$ python -q
>>> import numpy as np
>>> import numpy.linalg as la
>>> np.set_printoptions(precision=2, suppress=True, linewidth=160, floatmode="fixed")
>>> m1 = np.load("test2.npy")
>>> m1
array([[  9,   2,   8,   9,   3],
       [ 17,   6,   8,  18,   5],
       [ 17,   9,  12,  24,  13],
       [ 18,  18,  13,  30,  14],
       [ 25,  22,  20,  34,  17],
       [ 29,  30,  29,  39,  21],
       [ 34,  36,  29,  43,  25],
       [ 41,  42,  38,  49,  27],
       [ 48,  44,  41,  51,  30],
       [ 56,  45,  43,  59,  39],
       [ 62,  51,  48,  64,  46],
       [ 62,  59,  55,  70,  49],
       [ 70,  64,  59,  72,  50],
       [ 72,  70,  68,  74,  53],
       [ 77,  76,  68,  74,  56],
       [ 79,  80,  71,  81,  60],
       [ 86,  82,  80,  84,  60],
       [ 91,  84,  80,  92,  63],
       [ 91,  86,  86,  92,  63],
       [ 93,  89,  89,  92,  69],
       [102,  91,  90,  99,  71],
       [105,  97,  98, 100,  75],
       [113, 104,  98, 105,  83],
       [114, 113,  98, 109,  86],
       [119, 114, 105, 111,  86],
       [121, 120, 114, 117,  86],
       [127, 128, 121, 125,  94],
       [135, 137, 128, 129, 101],
       [139, 141, 132, 137, 107]])
>>> np.argsort(-la.norm(m1, axis=0).round(6), kind="stable")[:3]
array([0, 3, 1])
>>> round(la.norm(m1, 2) / la.norm(m1), 2)
np.float64(1.0)
>>> round(np.log10(la.cond(m1)))
2
>>> np.abs(la.svd(m1)[2][-1])
array([0.50, 0.43, 0.38, 0.10, 0.64])
>>> la.matrix_rank(m1, rtol=0.1)
np.int64(1)
>>> Xs = m1 - m1.mean(axis=0)
>>> U, sigma, Vt = la.svd(Xs, full_matrices=False)
>>> Vt[0] * np.sign(Vt[0, np.abs(Vt[0]).argmax()])
array([0.48, 0.49, 0.46, 0.43, 0.36])
>>> np.abs(Vt[-1])
array([0.47, 0.35, 0.37, 0.08, 0.71])
>>> round((sigma ** 2).sum() ** 2 / (sigma ** 4).sum(), 2)
np.float64(1.01)
>>> np.searchsorted(np.cumsum(sigma ** 2) / (sigma ** 2).sum(), 0.9) + 1
np.int64(1)
>>> la.matrix_rank(Xs)
np.int64(5)
>>> U, sigma, Vt = la.svd(m1)
>>> np.argmax(sigma[:-1] / (sigma[1:] + 1e-6)) + 1
np.int64(1)
>>> M2 = U[:, :1] @ np.diag(sigma[:1]) @ Vt[:1]
>>> la.matrix_rank(M2)
np.int64(1)
>>> round(np.abs(m1 - M2).max(), 2)
np.float64(9.83)
>>> cov = m1.T @ m1
>>> la.eigvalsh(cov)[::-1]
array([865107.54,   1067.42,    244.31,    225.08,     79.65])
>>> la.svd(m1, compute_uv=False) ** 2
array([865107.54,   1067.42,    244.31,    225.08,     79.65])
>>> Xs = (m1 - m1.mean(axis=0)) / m1.std(axis=0)
>>> np.argwhere(np.abs(Xs) > 2)
array([], shape=(0, 2), dtype=int64)
>>> Xs.std(axis=0)
array([1.00, 1.00, 1.00, 1.00, 1.00])
>>> c = la.lstsq(np.delete(Xs, 2, axis=1), Xs[:, 2])[0]
>>> np.abs(c).argmax()
np.int64(1)
>>> round(1 - np.var(Xs[:, 2] - np.delete(Xs, 2, axis=1) @ c), 2)
np.float64(0.99)
>>> c
array([ 0.58,  0.63,  0.08, -0.29])
>>> data = np.load("x.npy")
>>> data
array([[ 16,  -4,   6,   0],
       [ -4,  49, -39, -13],
       [  6, -39,  36,   7],
       [  0, -13,   7,  38]])
>>> # equal to its transpose
>>> Lm = la.cholesky(data)
>>> Lm
array([[ 4.00,  0.00,  0.00,  0.00],
       [-1.00,  6.93,  0.00,  0.00],
       [ 1.50, -5.41,  2.11,  0.00],
       [ 0.00, -1.88, -1.50,  5.68]])
>>> la.eigvalsh(data).min() > 0
np.True_
>>> Lm @ Lm.T
array([[ 16.00,  -4.00,   6.00,   0.00],
       [ -4.00,  49.00, -39.00, -13.00],
       [  6.00, -39.00,  36.00,   7.00],
       [  0.00, -13.00,   7.00,  38.00]])
>>> vals, vecs = la.eigh(data)
>>> (vals > 1e-8).sum(), (vals < -1e-8).sum()
(np.int64(4), np.int64(0))
>>> np.abs(vecs[:, -1]).round(6).argmax()
np.int64(1)
>>> la.eigvalsh(data + 2 * np.eye(4))
array([ 4.41, 17.40, 36.21, 88.98])
>>> np.round(vecs.T @ data @ vecs, 2) + 0
array([[ 2.41,  0.00,  0.00,  0.00],
       [ 0.00, 15.40,  0.00,  0.00],
       [ 0.00,  0.00, 34.21,  0.00],
       [ 0.00,  0.00,  0.00, 86.98]])
>>> np.round(vecs @ np.diag(vals) @ vecs.T, 2) + 0
array([[ 16.00,  -4.00,   6.00,   0.00],
       [ -4.00,  49.00, -39.00, -13.00],
       [  6.00, -39.00,  36.00,   7.00],
       [  0.00, -13.00,   7.00,  38.00]])
>>> np.abs(vecs[:, -1])
array([0.09, 0.73, 0.61, 0.28])
